$ ipython --no-banner

In [1]: import numpy as np

In [2]: from numpy import linalg as LA

In [3]: np.set_printoptions(suppress=True, linewidth=160)

In [4]: A = np.load("out3.npy")

In [5]: A
Out[5]: 
array([[  9,  -1,   1,  -3,  -1,  -2],
       [  3,  -3,   1,   1,  -2,  -2],
       [ -3,  -3, -13,  -2,   0,   1],
       [  0,  -3,   0,  -3,  -1,  -3],
       [  1,  -1,   3,  -1,  14,   1],
       [  3,  -3,  -1,  -1,   2,  15]])

In [6]: Y = LA.inv(A)

In [7]: np.allclose(Y, A.T)
Out[7]: False

In [8]: round(float(LA.slogdet(A)[0]), 2)
Out[8]: -1.0

In [9]: np.round(A @ Y, 2) + 0
Out[9]: 
array([[1., 0., 0., 0., 0., 0.],
       [0., 1., 0., 0., 0., 0.],
       [0., 0., 1., 0., 0., 0.],
       [0., 0., 0., 1., 0., 0.],
       [0., 0., 0., 0., 1., 0.],
       [0., 0., 0., 0., 0., 1.]])

In [10]: print(np.round(LA.det(A) * Y, 2))
[[-38162. -17982.  -4974.  36302.  -2743.    289.]
 [-28646.  73824.   4646.  42438.   9594.  13562.]
 [ 12000.   1384.  31034. -30068.   -195.  -6285.]
 [ 24408. -86356.  -6830.  78748.  -6162.   8356.]
 [  -462.   -822.  -6768.  12304. -27378.   4566.]
 [  4392.  12806.   4440.   2832.   5694. -23440.]]

In [11]: print(round(LA.det(A) * LA.det(Y), 2))
1.0

In [12]: np.round(LA.inv(Y), 2) + 0
Out[12]: 
array([[  9.,  -1.,   1.,  -3.,  -1.,  -2.],
       [  3.,  -3.,   1.,   1.,  -2.,  -2.],
       [ -3.,  -3., -13.,  -2.,   0.,   1.],
       [  0.,  -3.,   0.,  -3.,  -1.,  -3.],
       [  1.,  -1.,   3.,  -1.,  14.,   1.],
       [  3.,  -3.,  -1.,  -1.,   2.,  15.]])

In [13]: np.round(LA.cond(A), 2)
Out[13]: np.float64(5.8)

In [14]: F = np.load("a.npy")

In [15]: F
Out[15]: 
array([[ 1,  3],
       [ 5, 15]])

In [16]: rank = LA.matrix_rank(F)

In [17]: rank
Out[17]: np.int64(1)

In [18]: ns = LA.svd(F)[2][rank:].T

In [19]: np.round(ns @ ns.T, 2)
Out[19]: 
array([[ 0.9, -0.3],
       [-0.3,  0.1]])

In [20]: [int(LA.matrix_rank(F[:i])) for i in range(1, len(F) + 1)]
Out[20]: [1, 1]

In [21]: np.allclose(F @ ns, 0)
Out[21]: True

In [22]: np.round(F @ ns, 2) + 0
Out[22]: 
array([[0.],
       [0.]])

In [23]: M = np.loadtxt("block6.csv", delimiter=",")

In [24]: print(M)
[[ 252. -117.  -99.]
 [-117.   57.   43.]
 [ -99.   43.  105.]]

In [25]: # equal to its transpose

In [26]: np.trace(M)
Out[26]: np.float64(414.0)

In [27]: (M + M.T) / 2
Out[27]: 
array([[ 252., -117.,  -99.],
       [-117.,   57.,   43.],
       [ -99.,   43.,  105.]])

In [28]: vals, vecs = LA.eigh(M)

In [29]: vec = np.array([-2, 2, -1])

In [30]: np.round(vecs * np.abs(vals) @ vecs.T, 2)
Out[30]: 
array([[ 252., -117.,  -99.],
       [-117.,   57.,   43.],
       [ -99.,   43.,  105.]])

In [31]: np.abs(M).sum(axis=1).max(), round(np.abs(vals).max(), 2)
Out[31]: (np.float64(468.0), np.float64(353.63))

In [32]: np.round(LA.eigvalsh(M[1:, 1:]), 2)
Out[32]: array([ 31.76, 130.24])

In [33]: np.round(vecs * np.maximum(vals, 0) @ vecs.T, 2)
Out[33]: 
array([[ 252., -117.,  -99.],
       [-117.,   57.,   43.],
       [ -99.,   43.,  105.]])

In [34]: vec = np.array([3, 2, 1])

In [35]: y = M @ vec

In [36]: print(y)
[ 423. -194. -106.]

In [37]: np.round(LA.solve(M, M[:, 0]), 2) + 0
Out[37]: array([1., 0., 0.])

In [38]: print(np.round(LA.solve(M.T, M[2]), 2))
[ 0. -0.  1.]

In [39]: np.round(LA.solve(M, 2 * y), 2)
Out[39]: array([6., 4., 2.])

In [40]: vals, vecs = LA.eigh(M)

In [41]: print(np.round(LA.eigvalsh(M @ M), 2))
[     4.23   3401.05 125050.72]

In [42]: np.unique(vals.round(6) + 0, return_counts=True)[1]
Out[42]: array([1, 1, 1])

In [43]: np.round(vecs @ np.diag(vals) @ vecs.T, 2)
Out[43]: 
array([[ 252., -117.,  -99.],
       [-117.,   57.,   43.],
       [ -99.,   43.,  105.]])

In [44]: np.round(vecs.T @ M @ vecs, 2) + 0
Out[44]: 
array([[  2.06,   0.  ,   0.  ],
       [  0.  ,  58.32,   0.  ],
       [  0.  ,   0.  , 353.63]])

In [45]: np.abs(vecs[:, -1]).round(6).argmax()
Out[45]: np.int64(0)

In [46]: print(vals.round(2))
[  2.06  58.32 353.63]

In [47]: (vals > 1e-8).sum(), (vals < -1e-8).sum()
Out[47]: (np.int64(3), np.int64(0))

In [48]: r0, v = M[2], M[1]

In [49]: r0 @ r0
Out[49]: np.float64(22675.0)

In [50]: r0 @ v
Out[50]: np.float64(18549.0)

In [51]: p = (r0 @ v) / (r0 @ r0) * r0

In [52]: LA.matrix_rank(np.outer(r0, v))
Out[52]: np.int64(1)

In [53]: round(float((v - p) @ r0), 2)
Out[53]: 0.0

In [54]: np.outer(r0, v)
Out[54]: 
array([[ 11583.,  -5643.,  -4257.],
       [ -5031.,   2451.,   1849.],
       [-12285.,   5985.,   4515.]])

In [55]: np.round(v - p, 2)
Out[55]: array([-36.01,  21.82, -42.89])

In [56]: K = np.loadtxt("case10.csv", delimiter=",")

In [57]: K
Out[57]: 
array([[ 0., -3., -3., -1.],
       [-3.,  0.,  0.,  0.],
       [-3.,  0.,  0.,  0.],
       [-1.,  0.,  0.,  0.]])

In [58]: # row 2 repeats row 1

In [59]: U, sigma, VT = LA.svd(K)

In [60]: np.argmax(sigma[:-1] / (sigma[1:] + 1e-6)) + 1
Out[60]: np.int64(2)

In [61]: Y = U[:, :2] @ np.diag(sigma[:2]) @ VT[:2]

In [62]: Y.round(2) + 0
Out[62]: 
array([[ 0., -3., -3., -1.],
       [-3.,  0.,  0.,  0.],
       [-3.,  0.,  0.,  0.],
       [-1.,  0.,  0.,  0.]])

In [63]: LA.matrix_rank(K, rtol=0.05)
Out[63]: np.int64(2)

In [64]: np.round(LA.norm(K - Y) / LA.norm(K), 2)
Out[64]: np.float64(0.0)

In [65]: print(LA.matrix_rank(Y))
2

In [66]: round(np.abs(K - Y).max(), 2)
Out[66]: np.float64(0.0)

In [67]: vals, vecs = LA.eigh(K)

In [68]: vec = np.array([2, 0, 7, 7])

In [69]: np.abs(K).sum(axis=1).max(), np.round(np.abs(vals).max(), 2)
Out[69]: (np.float64(7.0), np.float64(4.36))

In [70]: np.round(vecs * np.abs(vals) @ vecs.T, 2) + 0
Out[70]: 
array([[4.36, 0.  , 0.  , 0.  ],
       [0.  , 2.06, 2.06, 0.69],
       [0.  , 2.06, 2.06, 0.69],
       [0.  , 0.69, 0.69, 0.23]])

In [71]: np.round(vecs * np.maximum(vals, 0) @ vecs.T, 2)
Out[71]: 
array([[ 2.18, -1.5 , -1.5 , -0.5 ],
       [-1.5 ,  1.03,  1.03,  0.34],
       [-1.5 ,  1.03,  1.03,  0.34],
       [-0.5 ,  0.34,  0.34,  0.11]])

In [72]: vec @ K @ vec
Out[72]: np.float64(-112.0)

In [73]: (np.sign(vecs[:, -1].round(6)) == np.sign(vecs[0, -1].round(6))).astype(int)
Out[73]: array([1, 0, 0, 0])

In [74]: vals, vecs = LA.eigh(K)

In [75]: np.round(vecs.T @ K @ vecs, 2) + 0
Out[75]: 
array([[-4.36,  0.  ,  0.  ,  0.  ],
       [ 0.  ,  0.  ,  0.  ,  0.  ],
       [ 0.  ,  0.  ,  0.  ,  0.  ],
       [ 0.  ,  0.  ,  0.  ,  4.36]])

In [76]: np.round(LA.eigvalsh(K + 2 * np.eye(4)), 2)
Out[76]: array([-2.36,  2.  ,  2.  ,  6.36])

In [77]: np.round(vecs @ np.diag(vals) @ vecs.T, 2) + 0
Out[77]: 
array([[ 0., -3., -3., -1.],
       [-3.,  0.,  0.,  0.],
       [-3.,  0.,  0.,  0.],
       [-1.,  0.,  0.,  0.]])

In [78]: np.round(LA.eigvalsh(K @ K), 2) + 0
Out[78]: array([ 0.,  0., 19., 19.])

In [79]: vals.sum(), np.trace(K)
Out[79]: (np.float64(0.0), np.float64(0.0))

In [80]: print(vals.round(2))
[-4.36  0.    0.    4.36]
